>>> import numpy as np
>>> np.set_printoptions(suppress=True, linewidth=160)
>>> O, _ = np.linalg.qr(np.array([[2.4, 1.4, -0.3, -0.3],
...     [0.8, 0.4, 0.7, -0.7],
...     [0.4, 0.0, -1.0, 0.2],
...     [-0.1, 0.9, -0.5, 1.2],
...     [1.3, 1.4, 0.5, 0.1],
...     [-0.5, -1.0, 0.4, 0.0]]))
>>> M = O @ O.T
>>> M.round(4)
array([[ 0.7831,  0.1143,  0.3066, -0.0588,  0.242 ,  0.0278],
       [ 0.1143,  0.3634, -0.2629, -0.3155,  0.1988, -0.1003],
       [ 0.3066, -0.2629,  0.5488,  0.0222, -0.2847, -0.0544],
       [-0.0588, -0.3155,  0.0222,  0.7757,  0.2618, -0.0439],
       [ 0.242 ,  0.1988, -0.2847,  0.2618,  0.5454,  0.0174],
       [ 0.0278, -0.1003, -0.0544, -0.0439,  0.0174,  0.9837]])
>>> evals, V = np.linalg.eigh(M)
>>> evals.round(4) + 0
array([0., 0., 1., 1., 1., 1.])
>>> evals.sum(), np.trace(M)
(np.float64(4.0), np.float64(4.0))
>>> (evals > 1e-8).sum(), (evals < -1e-8).sum()
(np.int64(4), np.int64(0))
>>> np.round(V.T @ M @ V, 4) + 0
array([[0., 0., 0., 0., 0., 0.],
       [0., 0., 0., 0., 0., 0.],
       [0., 0., 1., 0., 0., 0.],
       [0., 0., 0., 1., 0., 0.],
       [0., 0., 0., 0., 1., 0.],
       [0., 0., 0., 0., 0., 1.]])
>>> np.unique(evals.round(6) + 0, return_counts=True)[1]
array([2, 4])
>>> np.round(np.linalg.eigvalsh(M + -3 * np.eye(6)), 4)
array([-3., -3., -2., -2., -2., -2.])
>>> mat = np.load("layer7.npy")
>>> mat.round(4)
array([[-0.4747, -0.9807, -0.8834, -1.4599, -2.5723, -0.8847, -0.932 ,  1.9061],
       [-1.8989, -1.776 , -0.1523, -2.1913,  1.4601, -0.4311,  1.2306, -0.7635],
       [ 2.3736,  1.5433, -0.5568, -2.5198,  0.9227, -0.6284,  0.1609,  0.2292],
       [ 1.4241, -1.3514,  2.4834, -0.4908, -0.7764,  1.3919,  1.5932,  0.8119],
       [ 1.4241, -1.6314, -2.817 ,  0.9475,  0.185 ,  0.7596,  1.3514,  0.1985],
       [ 0.4747,  0.0473, -0.1725, -0.5167, -2.2252, -0.1904,  0.4424, -3.2082],
       [ 1.4241, -1.9114,  0.8604,  0.7848,  0.6927, -2.6575, -1.0977, -0.4642],
       [-0.4747,  1.166 ,  0.1162,  0.834 , -0.5759, -2.2414,  2.7974,  0.7246]])
>>> vec = np.array([-1, -1, -2, 0, 1, 1, 0, -2])
>>> rhs = mat @ vec
>>> coef, lr = np.zeros(8), 1 / np.linalg.norm(mat, 2) ** 2
>>> for i in range(12):
...     coef -= lr * mat.T @ (mat @ coef - rhs)
...     if i % 2 == 0: print(i, round(np.linalg.norm(mat @ coef - rhs), 4))
... 
0 0.0
2 0.0
4 0.0
6 0.0
8 0.0
10 0.0
>>> round(float(np.linalg.cond(mat)), 4)
1.0
